% ipython --no-banner

In [1]: import numpy as np

In [2]: np.set_printoptions(precision=3, suppress=True, linewidth=160, sign=" ")

In [3]: arr = np.load("data.npy")

In [4]: print(arr)
[[ 13   0   3   8]
 [  0   5   0   3]
 [  3   0   2   3]
 [  8   3   3   9]]

In [5]: # symmetric, so the eigenvalues are real

In [6]: gram = arr.T @ arr

In [7]: print(gram)
[[ 242   24   69  185]
 [  24   34    9   42]
 [  69    9   22   57]
 [ 185   42   57  163]]

In [8]: print(np.linalg.eigvalsh(gram)[::-1])
[ 417.711   39.908    3.164    0.217]

In [9]: print(np.linalg.matrix_rank(gram))
4

In [10]: print(np.allclose(gram, gram.T))
True

In [11]: x = np.ones(4)

In [12]: for _ in range(6):
    ...:     x = arr @ x
    ...:     x /= np.linalg.norm(x)
    ...:     print(round(x @ arr @ x, 3))
    ...: 
20.186
20.414
20.436
20.438
20.438
20.438

In [13]: print(np.round(np.linalg.eigvalsh(arr)[-1], 3))
20.438

In [14]: other = np.array([[-1, 3, -1, 3], [-1, 2, -1, -1], [3, -3, -1, 2], [2, -1, 1, -3]])

In [15]: X = other - other.T

In [16]: print(X)
[[ 0  4 -4  1]
 [-4  0  2  0]
 [ 4 -2  0  1]
 [-1  0 -1  0]]

In [17]: # skew, so no eigenvalue has a real part

In [18]: U, sigma, Vt = np.linalg.svd(X, full_matrices=False)

In [19]: print(sigma / sigma[0])
[ 1.     1.     0.162  0.162]

In [20]: print(np.round(U.T @ U, 3) + 0)
[[ 1.  0.  0.  0.]
 [ 0.  1.  0.  0.]
 [ 0.  0.  1.  0.]
 [ 0.  0.  0.  1.]]

In [21]: print(np.round(Vt @ Vt.T, 3) + 0)
[[ 1.  0.  0.  0.]
 [ 0.  1.  0.  0.]
 [ 0.  0.  1.  0.]
 [ 0.  0.  0.  1.]]

In [22]: print((sigma > 1e-8).sum())
4

In [23]: M = np.load("sample7.npy")

In [24]: print(M)
[[-1.  0. -1.  1.]
 [ 2. -3. -2.  2.]
 [ 2. -3. -4.  4.]
 [ 2. -3. -2.  2.]]

In [25]: x = np.array([-7, 0, -9, 0])

In [26]: y = arr @ x

In [27]: print(y)
[-118    0  -39  -83]

In [28]: print(np.round(np.linalg.solve(arr, y + arr[:, 3]), 3) + 0)
[-7.  0. -9.  1.]

In [29]: print(np.round(np.linalg.solve(arr, arr[:, 2]), 3) + 0)
[ 0.  0.  1.  0.]

In [30]: print(np.round(np.linalg.solve(arr, y), 3) + 0)
[-7.  0. -9.  0.]

In [31]: print(np.round(np.linalg.solve(arr.T, arr[2]), 3) + 0)
[ 0.  0.  1.  0.]

In [32]: print(np.allclose(M @ M.T, M.T @ M))
False

In [33]: assert M == M.T
---------------------------------------------------------------------------
ValueError                                Traceback (most recent call last)
Cell In[33], line 1
----> 1 assert M == M.T

ValueError: The truth value of an array with more than one element is ambiguous. Use a.any() or a.all()

In [34]: print(round(np.abs(np.linalg.eigvals(M)).max(), 3))
3.0

In [35]: print(np.round(np.linalg.det(M), 3))
0.0

In [36]: print((M + M.T) / 2)
[[-1.   1.   0.5  1.5]
 [ 1.  -3.  -2.5 -0.5]
 [ 0.5 -2.5 -4.   1. ]
 [ 1.5 -0.5  1.   2. ]]

In [37]: np.linalg.determinant(M)
---------------------------------------------------------------------------
AttributeError                            Traceback (most recent call last)
Cell In[37], line 1
----> 1 np.linalg.determinant(M)

AttributeError: module 'numpy.linalg' has no attribute 'determinant'

In [38]: print(np.trace(M))
-6.0
